% ipython --no-banner

In [1]: import numpy as np

In [2]: np.set_printoptions(suppress=True, linewidth=200)

In [3]: rng = np.random.default_rng(395)

In [4]: ang = np.sort(rng.uniform(-2, 2, 23))

In [5]: data = np.c_[ang, ang ** 2, ang ** 3] @ np.array([[1, 1, 1], [0, 1, 2], [0, 0, 1]])

In [6]: data.round(2) + 0
Out[6]: 
array([[-1.71,  1.21, -0.86],
       [-1.2 ,  0.25, -0.05],
       [-1.1 ,  0.11, -0.01],
       [-1.05,  0.05,  0.  ],
       [-0.89, -0.1 , -0.01],
       [-0.64, -0.23, -0.08],
       [-0.12, -0.11, -0.09],
       [-0.03, -0.03, -0.03],
       [ 0.12,  0.14,  0.16],
       [ 0.23,  0.29,  0.36],
       [ 0.42,  0.59,  0.83],
       [ 0.5 ,  0.74,  1.11],
       [ 0.51,  0.78,  1.18],
       [ 0.58,  0.92,  1.46],
       [ 0.64,  1.06,  1.74],
       [ 0.86,  1.59,  2.94],
       [ 1.12,  2.37,  5.03],
       [ 1.22,  2.72,  6.06],
       [ 1.35,  3.17,  7.45],
       [ 1.56,  4.01, 10.27],
       [ 1.65,  4.36, 11.55],
       [ 1.91,  5.55, 16.13],
       [ 1.91,  5.57, 16.23]])

In [7]: cen = data - data.mean(axis=0)

In [8]: vecs = np.linalg.svd(cen)[2][:1]

In [9]: B = cen - cen @ vecs.T @ vecs

In [10]: np.linalg.norm(B, axis=1).round(6).argmax()
Out[10]: np.int64(0)

In [11]: np.round(B.std(axis=0), 2)
Out[11]: array([0.58, 0.32, 0.14])

In [12]: C2 = np.cov(data, rowvar=False)

In [13]: np.round(np.corrcoef(data[:, 2], data[:, 0])[0, 1], 2)
Out[13]: np.float64(0.82)

In [14]: np.round(np.polyfit(data[:, 2], data[:, 0], 1), 2)
Out[14]: array([ 0.16, -0.24])

In [15]: np.round(np.corrcoef(data.T), 2)
Out[15]: 
array([[1.  , 0.81, 0.82],
       [0.81, 1.  , 0.98],
       [0.82, 0.98, 1.  ]])

In [16]: ang = np.radians(180)

In [17]: Rm = np.eye(3)

In [18]: Rm[0, 0] = Rm[1, 1] = np.cos(ang)

In [19]: Rm[0, 1], Rm[1, 0] = -np.sin(ang), np.sin(ang)

In [20]: Rm.round(2) + 0
Out[20]: 
array([[-1.,  0.,  0.],
       [ 0., -1.,  0.],
       [ 0.,  0.,  1.]])

In [21]: B = data @ Rm.T

In [22]: np.allclose(data @ data.T, B @ B.T)
Out[22]: True

In [23]: B.round(2) + 0
Out[23]: 
array([[ 1.71, -1.21, -0.86],
       [ 1.2 , -0.25, -0.05],
       [ 1.1 , -0.11, -0.01],
       [ 1.05, -0.05,  0.  ],
       [ 0.89,  0.1 , -0.01],
       [ 0.64,  0.23, -0.08],
       [ 0.12,  0.11, -0.09],
       [ 0.03,  0.03, -0.03],
       [-0.12, -0.14,  0.16],
       [-0.23, -0.29,  0.36],
       [-0.42, -0.59,  0.83],
       [-0.5 , -0.74,  1.11],
       [-0.51, -0.78,  1.18],
       [-0.58, -0.92,  1.46],
       [-0.64, -1.06,  1.74],
       [-0.86, -1.59,  2.94],
       [-1.12, -2.37,  5.03],
       [-1.22, -2.72,  6.06],
       [-1.35, -3.17,  7.45],
       [-1.56, -4.01, 10.27],
       [-1.65, -4.36, 11.55],
       [-1.91, -5.55, 16.13],
       [-1.91, -5.57, 16.23]])
